In [1]: import numpy as np

In [2]: import numpy.linalg as la

In [3]: np.set_printoptions(suppress=True, linewidth=120)

In [4]: def rnd(a):
   ...:     return np.round(a, 2) + 0
   ...: 

In [5]: mat = np.load("run9.npy")

In [6]: print(rnd(mat))
[[0.2  0.   0.2  0.   0.2  0.   0.2  0.   0.   0.2  0.  ]
 [0.   0.2  0.   0.   0.   0.2  0.   0.2  0.   0.2  0.2 ]
 [0.   0.   0.33 0.33 0.   0.   0.33 0.   0.   0.   0.  ]
 [0.14 0.   0.   0.29 0.14 0.14 0.   0.14 0.   0.14 0.  ]
 [0.25 0.   0.   0.   0.25 0.25 0.   0.   0.   0.   0.25]
 [0.   0.   0.   0.   0.   0.5  0.   0.   0.   0.   0.5 ]
 [0.   0.   0.2  0.   0.   0.   0.4  0.   0.   0.2  0.2 ]
 [0.2  0.2  0.   0.   0.2  0.2  0.   0.2  0.   0.   0.  ]
 [0.   0.   0.33 0.   0.   0.   0.   0.   0.33 0.33 0.  ]
 [0.   0.   0.17 0.   0.17 0.   0.   0.17 0.   0.33 0.17]
 [0.17 0.17 0.   0.17 0.   0.17 0.   0.17 0.   0.   0.17]]

In [7]: vec = np.array([2, 0, 0, 2, 1, -1, 0, -3, 1, -2, -1])

In [8]: h = np.maximum(mat @ vec, 0)

In [9]: rnd(mat.T @ h)
Out[9]: array([0.12, 0.  , 0.26, 0.26, 0.12, 0.08, 0.26, 0.02, 0.  , 0.06, 0.06])

In [10]: np.flatnonzero(h > 1e-9)
Out[10]: array([0, 2, 3, 4])

In [11]: rnd(mat * (h > 1e-9)[:, None])
Out[11]: 
array([[0.2 , 0.  , 0.2 , 0.  , 0.2 , 0.  , 0.2 , 0.  , 0.  , 0.2 , 0.  ],
       [0.  , 0.  , 0.  , 0.  , 0.  , 0.  , 0.  , 0.  , 0.  , 0.  , 0.  ],
       [0.  , 0.  , 0.33, 0.33, 0.  , 0.  , 0.33, 0.  , 0.  , 0.  , 0.  ],
       [0.14, 0.  , 0.  , 0.29, 0.14, 0.14, 0.  , 0.14, 0.  , 0.14, 0.  ],
       [0.25, 0.  , 0.  , 0.  , 0.25, 0.25, 0.  , 0.  , 0.  , 0.  , 0.25],
       [0.  , 0.  , 0.  , 0.  , 0.  , 0.  , 0.  , 0.  , 0.  , 0.  , 0.  ],
       [0.  , 0.  , 0.  , 0.  , 0.  , 0.  , 0.  , 0.  , 0.  , 0.  , 0.  ],
       [0.  , 0.  , 0.  , 0.  , 0.  , 0.  , 0.  , 0.  , 0.  , 0.  , 0.  ],
       [0.  , 0.  , 0.  , 0.  , 0.  , 0.  , 0.  , 0.  , 0.  , 0.  , 0.  ],
       [0.  , 0.  , 0.  , 0.  , 0.  , 0.  , 0.  , 0.  , 0.  , 0.  , 0.  ],
       [0.  , 0.  , 0.  , 0.  , 0.  , 0.  , 0.  , 0.  , 0.  , 0.  , 0.  ]])

In [12]: vec = np.array([1, 0, 1, 1, 0, 3, 0, 2, 2, 1, 2])

In [13]: rhs = mat @ vec

In [14]: print(rnd(rhs))
[0.6  1.6  0.67 1.29 1.5  2.5  0.8  1.2  1.33 1.17 1.5 ]

In [15]: rnd(la.solve(mat, mat[:, 8]))
Out[15]: array([0., 0., 0., 0., 0., 0., 0., 0., 1., 0., 0.])

In [16]: rnd(la.solve(mat, rhs + mat[:, 7]))
Out[16]: array([1., 0., 1., 1., 0., 3., 0., 3., 2., 1., 2.])

In [17]: rnd(la.solve(mat, rhs))
Out[17]: array([1., 0., 1., 1., 0., 3., 0., 2., 2., 1., 2.])

In [18]: rnd(la.solve(mat, -2 * rhs))
Out[18]: array([-2.,  0., -2., -2.,  0., -6.,  0., -4., -4., -2., -4.])

In [19]: rnd(la.solve(mat.T, mat[10]))
Out[19]: array([0., 0., 0., 0., 0., 0., 0., 0., 0., 0., 1.])

In [20]: rng = np.random.default_rng(17638)

In [21]: out = mat + rng.integers(-2, 3, (11, 9)) @ rng.integers(-2, 3, (9, 11))

In [22]: print(rnd(out))
[[ 12.2    9.    -4.8   -5.     1.2   -2.     1.2   -3.    -1.     4.2    1.  ]
 [  1.     4.2   -4.     6.    -5.    -5.8    1.    -6.8  -15.    -0.8   -1.8 ]
 [  1.    -2.    -2.67  10.33   8.    -1.     6.33  -8.     3.     5.    -2.  ]
 [  0.14   2.     1.     8.29   4.14   0.14  -1.    -2.86   0.     2.14  -8.  ]
 [ -9.75  -9.    10.     4.     2.25   4.25   2.     2.    14.     1.     0.25]
 [  5.     0.    -2.    -3.    -6.     3.5   -1.    -6.     3.    -3.     1.5 ]
 [  0.    -2.    -0.8    4.    -7.     2.    10.4   -4.     0.    -3.8    0.2 ]
 [ -5.8   -9.8   -8.     1.     3.2    7.2    3.    -8.8    1.     5.     5.  ]
 [  7.     6.     5.33   0.     0.    -2.     6.     8.     7.33   1.33  -3.  ]
 [ 10.     9.     1.17   9.     0.17  -9.     5.    -4.83  -3.     2.33  -4.83]
 [-11.83  -8.83   4.     8.17   1.     0.17  -6.     0.17  -2.    -3.    -2.83]]

In [23]: print(np.abs(out - mat).sum(axis=1))
[44. 52. 49. 29. 58. 33. 34. 58. 45. 58. 48.]

In [24]: la.matrix_rank(out - mat, tol=1e-8)
Out[24]: np.int64(9)

In [25]: arr = np.array([[2, 0, -2, -3], [-3, 2, 0, -2], [-2, -3, 2, 0], [0, -2, -3, 2]])

In [26]: out = arr / la.norm(arr, axis=1, keepdims=True)

In [27]: cov = out @ out.T

In [28]: print(rnd(cov))
[[ 1.    0.   -0.47  0.  ]
 [ 0.    1.    0.   -0.47]
 [-0.47  0.    1.    0.  ]
 [ 0.   -0.47  0.    1.  ]]

In [29]: print(rnd(cov[0]))
[ 1.    0.   -0.47  0.  ]

In [30]: np.degrees(np.arccos(np.clip(cov[0, 1], -1, 1)))
Out[30]: np.float64(90.0)

In [31]: print((cov - 2 * np.eye(4)).round(6).argmax(axis=1))
[1 0 1 0]

In [32]: out = np.array([[2, 2], [2, 0], [1, 0], [2, 0]])

In [33]: la.matrix_rank(arr @ out)
Out[33]: np.int64(2)

In [34]: out.T @ arr.T
Out[34]: 
array([[-4, -6, -8, -3],
       [ 4, -6, -4,  0]])

In [35]: np.einsum("ik,kj->ij", arr, out)
Out[35]: 
array([[-4,  4],
       [-6, -6],
       [-8, -4],
       [-3,  0]])

In [36]: np.einsum("ik,kj->ji", arr, out)
Out[36]: 
array([[-4, -6, -8, -3],
       [ 4, -6, -4,  0]])

In [37]: print(la.matrix_rank(np.vstack([arr, out.T])))
4

In [38]: vec = np.array([1, -1, 1, -2])

In [39]: rhs = arr @ vec

In [40]: rhs
Out[40]: array([ 6, -1,  3, -5])

In [41]: rnd(la.solve(arr.T, arr[0]))
Out[41]: array([1., 0., 0., 0.])

In [42]: rnd(la.solve(arr, arr[:, 2]))
Out[42]: array([0., 0., 1., 0.])

In [43]: W0 = np.load("x.npy")

In [44]: W0
Out[44]: 
array([[-8.03,  0.8 , -0.2 , -1.  , -0.4 ,  2.7 , -1.3 ],
       [ 6.48,  1.3 ,  1.  ,  1.  ,  0.  , -2.1 , -0.6 ],
       [-2.99, -1.5 , -0.4 , -0.7 , -1.3 ,  1.  , -0.6 ],
       [ 6.13, -0.2 , -1.3 , -0.7 , -0.7 , -2.1 , -0.5 ],
       [ 2.15,  0.1 , -0.6 , -0.5 ,  1.  , -0.7 , -0.9 ],
       [ 5.06, -0.3 , -1.2 ,  0.7 , -1.1 , -1.7 , -0.7 ],
       [-1.74, -0.1 , -0.2 , -0.1 ,  0.7 ,  0.6 ,  0.  ],
       [-7.51,  0.5 ,  0.6 , -2.  ,  0.  ,  2.5 ,  2.  ],
       [-2.92,  0.  , -1.5 ,  0.5 ,  1.5 ,  1.  ,  0.  ],
       [-2.67,  0.  ,  0.4 ,  0.5 , -0.7 ,  0.9 , -2.1 ],
       [-2.64,  1.  ,  0.9 , -0.1 ,  0.3 ,  0.9 , -0.4 ],
       [-3.26, -0.1 , -0.8 ,  1.  , -0.7 ,  1.1 ,  1.  ],
       [-1.56,  0.9 , -1.5 ,  0.1 , -0.2 ,  0.5 ,  0.1 ],
       [-2.06,  1.8 , -0.6 , -1.9 ,  0.8 ,  0.7 , -1.3 ],
       [ 1.91, -0.9 ,  0.6 ,  0.7 ,  0.1 , -0.7 , -1.3 ],
       [ 4.56, -0.3 ,  0.9 , -1.5 ,  0.  , -1.6 , -1.4 ],
       [-1.16, -0.1 ,  0.6 ,  0.6 , -1.1 ,  0.4 ,  1.3 ],
       [-4.82,  0.5 ,  0.  ,  0.2 ,  1.5 ,  1.6 ,  0.6 ],
       [-1.58,  1.3 ,  0.4 , -0.8 ,  0.  ,  0.5 , -0.4 ],
       [-2.6 , -0.9 , -0.8 ,  0.2 ,  0.2 ,  0.9 , -0.4 ],
       [-0.34,  1.6 , -0.9 , -0.7 , -0.3 ,  0.1 ,  0.8 ],
       [ 1.52,  0.4 ,  0.4 ,  0.4 ,  1.4 , -0.5 , -0.4 ],
       [ 3.13, -0.5 , -0.6 ,  0.5 , -0.8 , -1.  ,  1.2 ],
       [ 2.68,  0.6 ,  0.7 , -0.4 ,  0.6 , -0.9 ,  1.7 ],
       [ 1.69, -0.5 , -1.  ,  0.9 ,  0.  , -0.6 , -0.3 ],
       [-1.31, -1.1 , -0.3 , -0.4 ,  1.8 ,  0.4 ,  0.9 ],
       [-2.81, -0.3 , -2.2 ,  0.8 ,  0.5 ,  0.9 ,  0.5 ],
       [-2.66, -1.6 ,  0.9 ,  0.1 , -1.4 ,  0.9 ,  0.6 ],
       [-6.54, -0.2 , -0.3 ,  0.1 ,  0.7 ,  2.2 ,  1.4 ],
       [ 0.08, -0.3 , -1.6 ,  0.2 ,  0.  ,  0.  ,  0.4 ],
       [-2.75, -0.3 , -1.5 ,  0.2 ,  0.5 ,  0.9 ,  1.1 ],
       [ 0.48,  1.2 , -0.3 ,  0.5 ,  0.7 , -0.2 ,  0.2 ],
       [ 3.31,  1.7 , -0.2 ,  0.1 , -1.9 , -1.1 , -1.5 ],
       [-2.38,  0.9 ,  0.8 , -1.8 ,  0.4 ,  0.8 , -0.5 ],
       [-3.4 ,  1.1 , -0.5 ,  0.4 ,  0.6 ,  1.1 , -0.6 ],
       [ 2.42,  1.4 ,  0.5 ,  1.4 ,  1.3 , -0.8 ,  0.5 ],
       [ 1.54, -0.4 ,  1.1 ,  1.1 ,  1.4 , -0.5 , -0.5 ],
       [-4.67, -1.8 , -0.4 ,  1.4 , -1.2 ,  1.6 ,  0.9 ],
       [ 3.18,  0.4 , -0.4 ,  0.4 ,  1.9 , -1.1 , -0.8 ],
       [ 1.95, -1.6 ,  0.9 , -1.6 , -0.4 , -0.7 , -1.6 ],
       [ 0.95, -1.1 ,  0.5 ,  0.  , -1.4 , -0.3 ,  0.4 ]])

In [45]: vec = np.array([0, 2, 1, -3, 3, 2, 1])

In [46]: h = np.maximum(W0 @ vec, 0)

In [47]: print(rnd(np.tanh(W0 @ vec)))
[ 1.   -1.   -1.   -1.    0.95 -1.    1.    1.    1.   -1.    1.   -0.99  0.46  1.   -1.    0.2  -0.99  1.    1.
 -0.83  1.    0.99 -1.    1.   -1.    1.   -0.89 -1.    1.   -0.98  0.94  0.99 -1.    1.    1.    0.96 -0.29 -1.
  0.96 -0.94 -1.  ]

In [48]: rnd(W0.T @ h)
Out[48]: array([-336.8 ,   74.11,    0.19,  -78.66,   65.79,  112.19,   23.75])

In [49]: np.flatnonzero(h > 1e-9)
Out[49]: array([ 0,  4,  6,  7,  8, 10, 12, 13, 15, 17, 18, 20, 21, 23, 25, 28, 30, 31, 33, 34, 35, 38])

In [50]: rnd(h)
Out[50]: 
array([ 7.3,  0. ,  0. ,  0. ,  1.8,  0. ,  3.2, 14.6,  3.5,  0. ,  5.5,  0. ,  0.5, 11.2,  0. ,  0.2,  0. ,  8.7,
        6. ,  0. ,  4.5,  2.8,  0. ,  4.8,  0. ,  5.8,  0. ,  0. ,  6.9,  0. ,  1.7,  2.5,  0. , 10.3,  3.9,  1.9,
        0. ,  0. ,  1.9,  0. ,  0. ])
